% python3 -q
>>> import numpy as np
>>> np.set_printoptions(suppress=True, linewidth=100)
>>> def rd(a):
...     return np.round(a, 1) + 0
... 
>>> X = np.load("block1.npy")
>>> X
array([[  1,  -3,   9, -27],
       [  1,  -2,   4,  -8],
       [  1,  -1,   1,  -1],
       [  1,   0,   0,   0],
       [  1,   1,   1,   1]])
>>> Y = X / np.sqrt((X ** 2).mean(axis=1, keepdims=True))
>>> np.linalg.matrix_rank(X - X.mean(axis=1, keepdims=True))
np.int64(3)
>>> rd(np.abs(np.linalg.svd(X)[2][-1]))
array([0.7, 0. , 0.7, 0.2])
>>> M = np.loadtxt("data.csv", delimiter=",")
>>> M
array([[12.,  2.,  2.,  8.,  6.,  2.,  8.,  0.,  2., 18.,  8.],
       [12.,  2.,  2.,  8.,  6.,  2.,  8.,  0.,  2., 18.,  8.],
       [ 6.,  1.,  1.,  4.,  3.,  1.,  4.,  0.,  1.,  9.,  4.],
       [ 0.,  0.,  0.,  0.,  0.,  0.,  0.,  0.,  0.,  0.,  0.],
       [ 6.,  1.,  1.,  4.,  3.,  1.,  4.,  0.,  1.,  9.,  4.],
       [ 0.,  0.,  0.,  0.,  0.,  0.,  0.,  0.,  0.,  0.,  0.]])
>>> # rank 1
>>> rk = np.linalg.matrix_rank(M)
>>> rk
np.int64(1)
>>> ns = np.linalg.svd(M)[2][rk:].T
>>> [int(np.linalg.matrix_rank(M[:i])) for i in range(1, len(M) + 1)]
[1, 1, 1, 1, 1, 1]
>>> [int(np.linalg.matrix_rank(np.delete(M, i, axis=0))) for i in range(6)]
[1, 1, 1, 1, 1, 1]
>>> ns.shape
(11, 10)
>>> np.linalg.matrix_rank(M.T @ M), np.linalg.matrix_rank(M @ M.T)
(np.int64(1), np.int64(1))
>>> mat = np.loadtxt("m.csv", delimiter=",")
>>> rd(mat)
array([[ 7. ,  2.1,  3.5,  0.1, -6.7, -2.8],
       [-2.6,  2.9, -7.8, -1.7,  1.8,  1.2],
       [ 1.7, -4.3,  6.9,  6.9, -6.2,  5.2],
       [-2.8, -2. ,  2.5,  5.9,  0.3,  8.1],
       [ 0.6,  7.2, -4.9, -5.5, -0.4,  5.3],
       [ 3.1, -1.3, -5.2,  9.2,  7.8, -4.1],
       [ 2.6, -3.8, -5.1, -2.9, -1.1,  1.7],
       [-3.2, -4.2,  3.2, -5.6,  8.5,  4. ],
       [ 2.8, -4.7, -0.1, -5.3, -0.3, -4.9],
       [-9.4,  1.3,  3.3, -0.5,  1.2, -4.1],
       [ 5.1,  6.8,  6. ,  0.9, 11.6, -2.9]])
>>> Y = np.array([[-2, 2], [-3, 2], [3, 3], [0, -2], [-1, -1], [0, -3]])
>>> rd(np.einsum("ij,ij->i", mat, mat))
array([118.2,  83.8, 182.1, 119.3, 134.6, 201.8,  60. , 156.9,  81.9, 118.8, 253.3])
>>> np.vstack([mat, Y.T]).shape
(13, 6)
>>> np.linalg.matrix_rank(mat @ Y)
np.int64(2)
>>> np.linalg.matrix_rank(np.vstack([mat, Y.T]))
np.int64(6)
>>> Y = np.c_[mat[:, :3] @ np.array([[3, -3, 4], [3, 5, 0], [1, 0, 3]]), np.array([5, 0, 6, 6, -5, -2, -3, 0, -3, 9, 4])]
>>> rd(Y)
array([[ 30.9, -10.3,  38.6,   5. ],
       [ -7. ,  22. , -33.8,   0. ],
       [ -1. , -26.8,  27.5,   6. ],
       [-12. ,  -1.7,  -3.7,   6. ],
       [ 18.7,  34.4, -12.2,  -5. ],
       [  0.2, -16. ,  -3.2,  -2. ],
       [ -8.9, -26.8,  -5.1,  -3. ],
       [-19.1, -11.5,  -3.3,   0. ],
       [ -5.8, -32. ,  11. ,  -3. ],
       [-20.9,  34.6, -27.5,   9. ],
       [ 42. ,  18.8,  38.7,   4. ]])
>>> rd(np.linalg.norm(np.linalg.qr(mat)[0].T @ Y, axis=0) ** 2 / ((Y ** 2).sum(axis=0) + 1e-12))
array([1. , 1. , 1. , 0.7])
>>> np.linalg.matrix_rank(Y)
np.int64(4)
>>> rd(np.linalg.norm(Y - mat @ np.linalg.lstsq(mat, Y)[0], axis=0))
array([0. , 0. , 0. , 7.9])
>>> q, V = np.linalg.qr(mat[:, :2])[0], np.linalg.qr(mat[:, 2:])[0]
>>> sv = np.linalg.svd(q.T @ V, compute_uv=False)
>>> rd(np.linalg.norm(q @ q.T - V @ V.T, 2))
np.float64(1.0)
>>> rd(np.degrees(np.arccos(sv.clip(0, 1))))
array([71.2, 76.6])
>>> rd(mat.reshape(2, -1))
array([[ 7. ,  2.1,  3.5,  0.1, -6.7, -2.8, -2.6,  2.9, -7.8, -1.7,  1.8,  1.2,  1.7, -4.3,  6.9,
         6.9, -6.2,  5.2, -2.8, -2. ,  2.5,  5.9,  0.3,  8.1,  0.6,  7.2, -4.9, -5.5, -0.4,  5.3,
         3.1, -1.3, -5.2],
       [ 9.2,  7.8, -4.1,  2.6, -3.8, -5.1, -2.9, -1.1,  1.7, -3.2, -4.2,  3.2, -5.6,  8.5,  4. ,
         2.8, -4.7, -0.1, -5.3, -0.3, -4.9, -9.4,  1.3,  3.3, -0.5,  1.2, -4.1,  5.1,  6.8,  6. ,
         0.9, 11.6, -2.9]])
>>> rd(mat.ravel(order="F"))
array([ 7. , -2.6,  1.7, -2.8,  0.6,  3.1,  2.6, -3.2,  2.8, -9.4,  5.1,  2.1,  2.9, -4.3, -2. ,
        7.2, -1.3, -3.8, -4.2, -4.7,  1.3,  6.8,  3.5, -7.8,  6.9,  2.5, -4.9, -5.2, -5.1,  3.2,
       -0.1,  3.3,  6. ,  0.1, -1.7,  6.9,  5.9, -5.5,  9.2, -2.9, -5.6, -5.3, -0.5,  0.9, -6.7,
        1.8, -6.2,  0.3, -0.4,  7.8, -1.1,  8.5, -0.3,  1.2, 11.6, -2.8,  1.2,  5.2,  8.1,  5.3,
       -4.1,  1.7,  4. , -4.9, -4.1, -2.9])
>>> t3 = mat.reshape(11, 2, -1)
>>> np.einsum("ihd,jhd->hij", t3, t3).shape
(2, 11, 11)
>>> rd(np.swapaxes(t3, 1, 2)[4])
array([[ 0.6, -5.5],
       [ 7.2, -0.4],
       [-4.9,  5.3]])
>>> t3.shape
(11, 2, 3)
>>> vec = np.array([-3, -2, 0, -1, -2, -2])
>>> rhs = mat @ vec
>>> rd(np.linalg.pinv(mat) @ mat)
array([[1., 0., 0., 0., 0., 0.],
       [0., 1., 0., 0., 0., 0.],
       [0., 0., 1., 0., 0., 0.],
       [0., 0., 0., 1., 0., 0.],
       [0., 0., 0., 0., 1., 0.],
       [0., 0., 0., 0., 0., 1.]])
>>> rd(rhs)
array([ -6.5,  -2.4,  -1.3, -10.2, -20.6, -23.4,   1.8,  -1.3,  16.6,  31.7, -47.3])
>>> rng = np.random.default_rng(287)
>>> rhs = rhs + 0.1 * rng.normal(size=11)
>>> rd(rhs)
array([ -6.6,  -2.5,  -1.3, -10. , -20.5, -23.3,   1.7,  -1.2,  16.6,  31.6, -47.4])
>>> beta, *_ = np.linalg.lstsq(mat, rhs)
>>> [round(float(np.linalg.norm(np.linalg.solve(mat.T @ mat + lam * np.eye(6), mat.T @ rhs))), 2) for lam in (0, 1, 10, 100)]
[4.69, 4.66, 4.45, 3.12]
>>> rd(beta)
array([-3., -2.,  0., -1., -2., -2.])
